$ ipython --no-banner

In [1]: import numpy as np

In [2]: from numpy import linalg as LA

In [3]: np.set_printoptions(suppress=True, linewidth=160)

In [4]: A = np.array([[0.6, -0.3, 2.1, -0.8, 0.1, -0.2, 0.0],
   ...:     [-0.8, 1.6, -1.5, -0.3, -0.6, 1.3, -1.0],
   ...:     [1.2, -1.3, -2.7, 0.9, 0.4, -0.3, 0.3],
   ...:     [-0.1, 0.8, -1.8, -0.2, -1.4, 0.3, 0.8],
   ...:     [-0.3, -0.6, 1.8, -0.8, -0.8, 1.6, -0.3],
   ...:     [-0.8, -0.9, -5.7, -1.4, -1.2, -0.1, 0.1]])

In [5]: A
Out[5]: 
array([[ 0.6, -0.3,  2.1, -0.8,  0.1, -0.2,  0. ],
       [-0.8,  1.6, -1.5, -0.3, -0.6,  1.3, -1. ],
       [ 1.2, -1.3, -2.7,  0.9,  0.4, -0.3,  0.3],
       [-0.1,  0.8, -1.8, -0.2, -1.4,  0.3,  0.8],
       [-0.3, -0.6,  1.8, -0.8, -0.8,  1.6, -0.3],
       [-0.8, -0.9, -5.7, -1.4, -1.2, -0.1,  0.1]])

In [6]: out = A / LA.norm(A, axis=1, keepdims=True)

In [7]: C2 = out @ out.T

In [8]: np.argwhere(np.triu(np.abs(C2) > 0.95, 1))
Out[8]: array([], shape=(0, 2), dtype=int64)

In [9]: print(np.round(LA.norm(out, axis=1), 1))
[1. 1. 1. 1. 1. 1.]

In [10]: (np.abs(C2) > 0.9).astype(int)
Out[10]: 
array([[1, 0, 0, 0, 0, 0],
       [0, 1, 0, 0, 0, 0],
       [0, 0, 1, 0, 0, 0],
       [0, 0, 0, 1, 0, 0],
       [0, 0, 0, 0, 1, 0],
       [0, 0, 0, 0, 0, 1]])

In [11]: C2.round(1) + 0
Out[11]: 
array([[ 1. , -0.6, -0.6, -0.7,  0.6, -0.8],
       [-0.6,  1. ,  0. ,  0.6,  0. ,  0.5],
       [-0.6,  0. ,  1. ,  0.4, -0.6,  0.7],
       [-0.7,  0.6,  0.4,  1. , -0.3,  0.7],
       [ 0.6,  0. , -0.6, -0.3,  1. , -0.4],
       [-0.8,  0.5,  0.7,  0.7, -0.4,  1. ]])

In [12]: def softmax(z):
    ...:     e = np.exp(z - z.max(axis=-1, keepdims=True))
    ...:     return e / e.sum(axis=-1, keepdims=True)
    ...: 

In [13]: np.round(softmax(10 * A[3]), 1) + 0
Out[13]: array([0. , 0.5, 0. , 0. , 0. , 0. , 0.5])

In [14]: np.round(softmax(A).sum(axis=1), 1)
Out[14]: array([1., 1., 1., 1., 1., 1.])

In [15]: np.round(softmax(A[3] + 5), 1) + 0
Out[15]: array([0.1, 0.3, 0. , 0.1, 0. , 0.2, 0.3])

In [16]: S = A @ A.T / np.sqrt(7)

In [17]: print(softmax(S).round(6).argmax(axis=1))
[0 5 5 5 4 5]

In [18]: np.round(softmax(S + np.triu(np.full(S.shape, -np.inf), 1)), 1) + 0
Out[18]: 
array([[1. , 0. , 0. , 0. , 0. , 0. ],
       [0. , 1. , 0. , 0. , 0. , 0. ],
       [0. , 0. , 1. , 0. , 0. , 0. ],
       [0. , 0.3, 0.2, 0.6, 0. , 0. ],
       [0.2, 0. , 0. , 0. , 0.7, 0. ],
       [0. , 0. , 0. , 0. , 0. , 1. ]])

In [19]: np.round(softmax(S)[3] @ A, 1) + 0
Out[19]: array([-0.6, -0.6, -4.9, -1.1, -1.1,  0. ,  0.1])

In [20]: print(np.round(softmax(S), 1) + 0)
[[0.6 0.  0.  0.  0.3 0. ]
 [0.  0.4 0.  0.1 0.  0.4]
 [0.  0.  0.3 0.  0.  0.7]
 [0.  0.1 0.  0.1 0.  0.8]
 [0.2 0.  0.  0.  0.7 0. ]
 [0.  0.  0.  0.  0.  1. ]]
